$ python3 -q
>>> import numpy as np
>>> from numpy import linalg as LA
>>> np.set_printoptions(precision=2, suppress=True, linewidth=100, legacy="1.25")
>>> def tidy(a):
...     return np.round(a, 2) + 0
... 
>>> other = np.array([[1.2, 0.9, -0.1],
...     [-0.5, -0.1, -0.9],
...     [-1.5, -1.1, -0.6],
...     [-0.1, -0.8, -1.3],
...     [-0.3, -0.9, 1.1],
...     [1.4, -1.5, -0.9],
...     [-1.1, 0.5, 0.3],
...     [-1.3, 2.2, -0.5],
...     [-0.2, -0.1, 0.5]])
>>> C = np.array([[0.0, -0.8, -0.9, 0.3, 0.0, -0.1, -0.4, 1.8],
...     [1.0, -0.1, -0.2, -0.3, -1.1, -0.4, 0.7, -1.1],
...     [-0.5, -1.9, 0.7, -0.1, -0.8, 0.5, 0.4, 1.0]])
>>> arr = other @ C
>>> tidy(arr)
array([[ 0.95, -0.86, -1.33,  0.1 , -0.91, -0.53,  0.11,  1.07],
       [ 0.35,  2.12, -0.16, -0.03,  0.83, -0.36, -0.23, -1.69],
       [-0.8 ,  2.45,  1.15, -0.06,  1.69,  0.29, -0.41, -2.09],
       [-0.15,  2.63, -0.66,  0.34,  1.92, -0.32, -1.04, -0.6 ],
       [-1.45, -1.76,  1.22,  0.07,  0.11,  0.94, -0.07,  1.55],
       [-1.05,  0.74, -1.59,  0.96,  2.37,  0.01, -1.97,  3.27],
       [ 0.35,  0.26,  1.1 , -0.51, -0.79,  0.06,  0.91, -2.23],
       [ 2.45,  1.77,  0.38, -1.  , -2.02, -1.  ,  1.86, -5.26],
       [-0.35, -0.78,  0.55, -0.08, -0.29,  0.31,  0.21,  0.25]])
>>> # looks like rank 3
>>> C2 = arr.T @ arr
>>> tidy(LA.svd(arr, compute_uv=False) ** 2)
array([82.12, 37.8 , 13.49,  0.  ,  0.  ,  0.  ,  0.  ,  0.  ])
>>> LA.matrix_rank(C2)
3
>>> tidy(np.trace(C2)), tidy((arr ** 2).sum())
(133.41, 133.41)
>>> np.argsort(-LA.norm(arr, axis=0).round(6), kind="stable")[:3]
array([7, 1, 4])
>>> LA.matrix_rank(arr, rtol=0.1)
3
>>> U, sig, VT = LA.svd(arr)
>>> np.argmax(sig[:-1] / (sig[1:] + 1e-6)) + 1
3
>>> tidy(sig)
array([9.06, 6.15, 3.67, 0.  , 0.  , 0.  , 0.  , 0.  ])
>>> other = U[:, :3] @ np.diag(sig[:3]) @ VT[:3]
>>> tidy(LA.norm(arr - other, 2)), tidy(sig[3])
(0.0, 0.0)
>>> tidy(other)
array([[ 0.95, -0.86, -1.33,  0.1 , -0.91, -0.53,  0.11,  1.07],
       [ 0.35,  2.12, -0.16, -0.03,  0.83, -0.36, -0.23, -1.69],
       [-0.8 ,  2.45,  1.15, -0.06,  1.69,  0.29, -0.41, -2.09],
       [-0.15,  2.63, -0.66,  0.34,  1.92, -0.32, -1.04, -0.6 ],
       [-1.45, -1.76,  1.22,  0.07,  0.11,  0.94, -0.07,  1.55],
       [-1.05,  0.74, -1.59,  0.96,  2.37,  0.01, -1.97,  3.27],
       [ 0.35,  0.26,  1.1 , -0.51, -0.79,  0.06,  0.91, -2.23],
       [ 2.45,  1.77,  0.38, -1.  , -2.02, -1.  ,  1.86, -5.26],
       [-0.35, -0.78,  0.55, -0.08, -0.29,  0.31,  0.21,  0.25]])
>>> LA.matrix_rank(arr, rtol=0.05)
3
>>> K = np.load("block2.npy")
>>> tidy(K)
array([[ 0.07,  0.02, -0.21,  0.06,  0.05, -0.12],
       [ 0.02,  0.01, -0.07,  0.02,  0.02, -0.04],
       [-0.21, -0.07,  0.64, -0.18, -0.14,  0.36],
       [ 0.06,  0.02, -0.18,  0.05,  0.04, -0.1 ],
       [ 0.05,  0.02, -0.14,  0.04,  0.03, -0.08],
       [-0.12, -0.04,  0.36, -0.1 , -0.08,  0.2 ]])
>>> LA.matrix_rank(K, rtol=0.1)
1
>>> tidy(LA.norm(K, 2) / LA.norm(K))
1.0
>>> [round(float(x), 2) for x in LA.svd(K, compute_uv=False)[:3]]
[1.0, 0.0, 0.0]
>>> r0 = np.array([2, -2, 2])
>>> tidy(np.correlate(K[3], K[5], "full"))
array([ 0.01,  0.  , -0.04,  0.04,  0.03, -0.1 ,  0.03,  0.04, -0.04,  0.  ,  0.01])
>>> np.cross(K[3, :3], K[5, :3])
array([0., 0., 0.])
>>> J = np.diag(np.array([9, -7, -1, 2, 6, -7, 6]))
>>> J
array([[ 9,  0,  0,  0,  0,  0,  0],
       [ 0, -7,  0,  0,  0,  0,  0],
       [ 0,  0, -1,  0,  0,  0,  0],
       [ 0,  0,  0,  2,  0,  0,  0],
       [ 0,  0,  0,  0,  6,  0,  0],
       [ 0,  0,  0,  0,  0, -7,  0],
       [ 0,  0,  0,  0,  0,  0,  6]])
>>> # 7 groups of indices that never mix
>>> x0 = np.array([1, 1, 1, 4, 1, 4, 4])
>>> y = J @ x0
>>> b, lr = np.zeros(7), 1 / LA.norm(J, 2) ** 2
>>> for i in range(15):
...     b -= lr * J.T @ (J @ b - y)
...     if i % 5 == 0: print(i, round(LA.norm(J @ b - y), 2))
... 
0 19.43
5 6.02
10 4.67
>>> tidy(LA.cond(J))
9.0
>>> tidy(b)
array([1.  , 1.  , 0.17, 2.13, 1.  , 4.  , 4.  ])
>>> other = LA.inv(J)
>>> (np.abs(other) > 1e-9).astype(int)
array([[1, 0, 0, 0, 0, 0, 0],
       [0, 1, 0, 0, 0, 0, 0],
       [0, 0, 1, 0, 0, 0, 0],
       [0, 0, 0, 1, 0, 0, 0],
       [0, 0, 0, 0, 1, 0, 0],
       [0, 0, 0, 0, 0, 1, 0],
       [0, 0, 0, 0, 0, 0, 1]])
>>> tidy(LA.inv(other))
array([[ 9.,  0.,  0.,  0.,  0.,  0.,  0.],
       [ 0., -7.,  0.,  0.,  0.,  0.,  0.],
       [ 0.,  0., -1.,  0.,  0.,  0.,  0.],
       [ 0.,  0.,  0.,  2.,  0.,  0.,  0.],
       [ 0.,  0.,  0.,  0.,  6.,  0.,  0.],
       [ 0.,  0.,  0.,  0.,  0., -7.,  0.],
       [ 0.,  0.,  0.,  0.,  0.,  0.,  6.]])
>>> tidy(other)
array([[ 0.11,  0.  ,  0.  ,  0.  ,  0.  ,  0.  ,  0.  ],
       [ 0.  , -0.14,  0.  ,  0.  ,  0.  ,  0.  ,  0.  ],
       [ 0.  ,  0.  , -1.  ,  0.  ,  0.  ,  0.  ,  0.  ],
       [ 0.  ,  0.  ,  0.  ,  0.5 ,  0.  ,  0.  ,  0.  ],
       [ 0.  ,  0.  ,  0.  ,  0.  ,  0.17,  0.  ,  0.  ],
       [ 0.  ,  0.  ,  0.  ,  0.  ,  0.  , -0.14,  0.  ],
       [ 0.  ,  0.  ,  0.  ,  0.  ,  0.  ,  0.  ,  0.17]])
